$ python -q
>>> import numpy as np
>>> np.set_printoptions(precision=1, suppress=True, linewidth=160, sign=" ")
>>> F = np.load("block9.npy")
>>> print(F)
[[ 0 -1  0  3  3 -6  0 -3 -5]
 [ 1  0  3  1 -1 -1  4 -3 -5]
 [ 0 -3  0  1  0 -1  4  5  0]
 [-3 -1 -1  0 -2 -3 -4  2  2]
 [-3  1  0  2  0  2  4  4  1]
 [ 6  1  1  3 -2  0  2  0  2]
 [ 0 -4 -4  4 -4 -2  0 -1  1]
 [ 3  3 -5 -2 -4  0  1  0 -6]
 [ 5  5  0 -2 -1 -2 -1  6  0]]
>>> # skew, so no eigenvalue has a real part
>>> x0 = np.array([2, 1, 2, 2, 3, 0, 5, 5, 5])
>>> print(np.round(np.linalg.svd(F, compute_uv=False), 1) + 0)
[ 12.2  12.2   9.6   9.6   7.8   7.8   3.5   3.5   0. ]
>>> q = np.linalg.solve(np.eye(9) - F, np.eye(9) + F)
>>> print(round(np.linalg.det(q), 1))
1.0
>>> B = F / np.linalg.norm(F, axis=1, keepdims=True)
>>> gram = B @ B.T
>>> print(round(float(np.degrees(np.arccos(np.clip(gram[8, 7], -1, 1)))), 1))
67.8
>>> print(np.argwhere(np.triu(np.abs(gram) > 0.95, 1)))
[]
>>> print(gram[8].round(1) + 0)
[-0.2 -0.2  0.2  0.1  0.   0.4 -0.3  0.4  1. ]
>>> feats = np.loadtxt("data.csv", delimiter=",")
>>> print(feats)
[[ 0.3  0.2  1.7  1.7  0.9 -1.6]
 [ 0.4 -0.2 -1.6 -0.9 -0.7  0.9]
 [-3.3  0.5  1.1  1.9 -2.   2.7]
 [ 4.2 -0.2  0.2  1.   2.9 -5.6]
 [ 0.8  0.3 -0.2  0.4 -0.7  0. ]
 [ 1.8 -0.1  0.7  1.7  1.7 -3.6]
 [ 0.3 -0.1  0.  -0.3  0.1  0.1]
 [-1.7  0.6  0.4  1.  -1.8  2.1]
 [-0.7  0.   1.   2.5  0.1 -1.1]
 [ 0.8 -0.6 -1.3  0.   0.2 -0.6]
 [-0.6  0.1  0.8  1.2  0.  -0.1]
 [-0.8  0.   1.   0.9  0.3 -0.4]
 [ 0.9 -0.3  0.2  1.3  1.1 -1.9]
 [ 2.  -0.3  1.2  2.5  2.  -4. ]
 [ 1.3 -0.4 -1.8  0.1 -0.1 -0.7]
 [-1.2  0.3 -0.4 -0.3 -1.1  1.6]
 [-0.1 -0.3  0.5  1.2  0.2 -0.6]
 [ 1.4  0.1 -0.3 -2.2  0.5  0.1]
 [-4.3  1.6  2.6  1.9 -2.6  3.6]
 [-1.3  0.   0.  -0.2 -1.4  2.3]
 [ 0.3  0.5  0.1 -0.6 -0.4  0.6]
 [-0.4  0.7 -0.4  0.  -1.7  1.4]
 [-0.5  0.4  0.6  0.4 -0.2  0.1]
 [-2.   0.1  0.6  0.4 -1.3  2.3]
 [-2.9  1.1  1.9  0.7 -1.6  2.9]
 [ 1.2 -0.6  0.3  1.   1.7 -2.8]
 [-1.1  0.6  0.5  1.1 -0.8  0.8]
 [-7.7  1.   1.7  1.4 -4.4  7.3]
 [-1.5 -0.2  0.2  0.  -0.7  1.2]
 [-0.5 -0.1  0.1 -1.8  0.1  1.1]
 [-3.2  0.7  2.   0.3 -0.8  2.1]
 [ 2.3  0.1 -0.5  0.3  1.5 -2.8]
 [-3.5  0.8  1.5  1.5 -2.7  3.8]]
>>> rng = np.random.default_rng(36194)
>>> z = rng.permutation(6)
>>> B = feats[:, z] * rng.choice([-1, 1], 6)
>>> print(B)
[[-0.3  1.7 -1.7  0.2  1.6  0.9]
 [-0.4 -1.6  0.9 -0.2 -0.9 -0.7]
 [ 3.3  1.1 -1.9  0.5 -2.7 -2. ]
 [-4.2  0.2 -1.  -0.2  5.6  2.9]
 [-0.8 -0.2 -0.4  0.3 -0.  -0.7]
 [-1.8  0.7 -1.7 -0.1  3.6  1.7]
 [-0.3  0.   0.3 -0.1 -0.1  0.1]
 [ 1.7  0.4 -1.   0.6 -2.1 -1.8]
 [ 0.7  1.  -2.5  0.   1.1  0.1]
 [-0.8 -1.3 -0.  -0.6  0.6  0.2]
 [ 0.6  0.8 -1.2  0.1  0.1  0. ]
 [ 0.8  1.  -0.9  0.   0.4  0.3]
 [-0.9  0.2 -1.3 -0.3  1.9  1.1]
 [-2.   1.2 -2.5 -0.3  4.   2. ]
 [-1.3 -1.8 -0.1 -0.4  0.7 -0.1]
 [ 1.2 -0.4  0.3  0.3 -1.6 -1.1]
 [ 0.1  0.5 -1.2 -0.3  0.6  0.2]
 [-1.4 -0.3  2.2  0.1 -0.1  0.5]
 [ 4.3  2.6 -1.9  1.6 -3.6 -2.6]
 [ 1.3  0.   0.2  0.  -2.3 -1.4]
 [-0.3  0.1  0.6  0.5 -0.6 -0.4]
 [ 0.4 -0.4 -0.   0.7 -1.4 -1.7]
 [ 0.5  0.6 -0.4  0.4 -0.1 -0.2]
 [ 2.   0.6 -0.4  0.1 -2.3 -1.3]
 [ 2.9  1.9 -0.7  1.1 -2.9 -1.6]
 [-1.2  0.3 -1.  -0.6  2.8  1.7]
 [ 1.1  0.5 -1.1  0.6 -0.8 -0.8]
 [ 7.7  1.7 -1.4  1.  -7.3 -4.4]
 [ 1.5  0.2 -0.  -0.2 -1.2 -0.7]
 [ 0.5  0.1  1.8 -0.1 -1.1  0.1]
 [ 3.2  2.  -0.3  0.7 -2.1 -0.8]
 [-2.3 -0.5 -0.3  0.1  2.8  1.5]
 [ 3.5  1.5 -1.5  0.8 -3.8 -2.7]]
>>> U, _, VT = np.linalg.svd(feats.T @ B)
>>> print(np.round(np.linalg.lstsq(feats, B)[0], 1) + 0)
[[-1.  0.  0.  0.  0.  0.]
 [ 0.  0.  0.  1.  0.  0.]
 [ 0.  1.  0.  0.  0.  0.]
 [ 0.  0. -1.  0.  0.  0.]
 [ 0.  0.  0.  0.  0.  1.]
 [ 0.  0.  0.  0. -1.  0.]]
>>> K = np.load("w.npy")
>>> print(K)
[[-1.8  0.4 -0.8]
 [-0.6 -1.9  0.2]
 [-0.7  0.4  1.8]]
>>> proj = np.triu(np.array([[-2, -1, 3], [1, 0, -1], [0, -2, 0]]), 1) + np.eye(3)
>>> B = proj @ K @ np.linalg.inv(proj)
>>> print(np.linalg.matrix_rank(B))
3
>>> print(np.poly(B))
[ 1.   1.9 -3.7 -8. ]
>>> J = np.array([[1, 1, 2, 3, 3],
...     [2, 3, 1, 0, 3],
...     [2, 0, 1, 0, 1],
...     [1, 1, 0, 1, 3],
...     [0, 2, 0, 3, 3],
...     [1, 1, 1, 0, 1],
...     [0, 2, 0, 3, 3],
...     [1, 2, 1, 1, 0]])
>>> x0 = np.array([0, 0, 3, 3, 3])
>>> y = J @ x0
>>> print(np.round(np.linalg.solve(J.T @ J, J.T @ y), 1) + 0)
[ 0.  0.  3.  3.  3.]
>>> y = y + 0.3 * rng.normal(size=8)
>>> print(y)
[ 23.4  12.2   5.8  11.6  18.3   5.8  17.9   6. ]
>>> coef, *_ = np.linalg.lstsq(J, y)
>>> print(np.round(J.T @ (y - J @ coef), 1) + 0)
[ 0.  0.  0.  0.  0.]
>>> print([round(float(np.linalg.norm(np.linalg.solve(J.T @ J + lam * np.eye(5), J.T @ y))), 2) for lam in (0, 1, 10, 100)])
[5.05, 4.62, 3.8, 1.97]
>>> B = np.array([[0, -2], [-3, 3], [0, 2], [-1, 2], [-3, 0]])
>>> print(np.vstack([J, B.T]).shape)
(10, 5)
>>> print(np.einsum("ij->j", J))
[  8  12   6  11  17]
>>> q, r_ = np.linalg.qr(J)
>>> print(r_)
[[-3.5 -3.2 -2.3 -1.4 -4.3]
 [ 0.  -3.7 -0.2 -3.6 -3.8]
 [ 0.   0.   1.6  1.9  0.2]
 [ 0.   0.   0.  -3.2 -3. ]
 [ 0.   0.   0.   0.   2.2]]
>>> print(np.round(abs(r_[0, 0]), 1), np.round(np.linalg.norm(J[:, 0]), 1))
3.5 3.5
>>> print(np.round(q @ r_, 1) + 0)
[[ 1.  1.  2.  3.  3.]
 [ 2.  3.  1.  0.  3.]
 [ 2.  0.  1.  0.  1.]
 [ 1.  1.  0.  1.  3.]
 [ 0.  2.  0.  3.  3.]
 [ 1.  1.  1.  0.  1.]
 [ 0.  2.  0.  3.  3.]
 [ 1.  2.  1.  1.  0.]]
>>> print(q.round(1) + 0)
[[-0.3  0.   0.8 -0.3  0.3]
 [-0.6 -0.3 -0.2  0.5  0.3]
 [-0.6  0.5 -0.2 -0.4 -0.3]
 [-0.3  0.  -0.4 -0.4  0.3]
 [ 0.  -0.5 -0.1 -0.4 -0.1]
 [-0.3  0.   0.2  0.3  0.2]
 [ 0.  -0.5 -0.1 -0.4 -0.1]
 [-0.3 -0.3  0.2  0.2 -0.8]]
>>> print(np.trace(q @ q.T))
5.0
>>> print(np.allclose(r_.T @ r_, J.T @ J))
True
>>> print(np.round(q.T @ q, 1) + 0)
[[ 1.  0.  0.  0.  0.]
 [ 0.  1.  0.  0.  0.]
 [ 0.  0.  1.  0.  0.]
 [ 0.  0.  0.  1.  0.]
 [ 0.  0.  0.  0.  1.]]
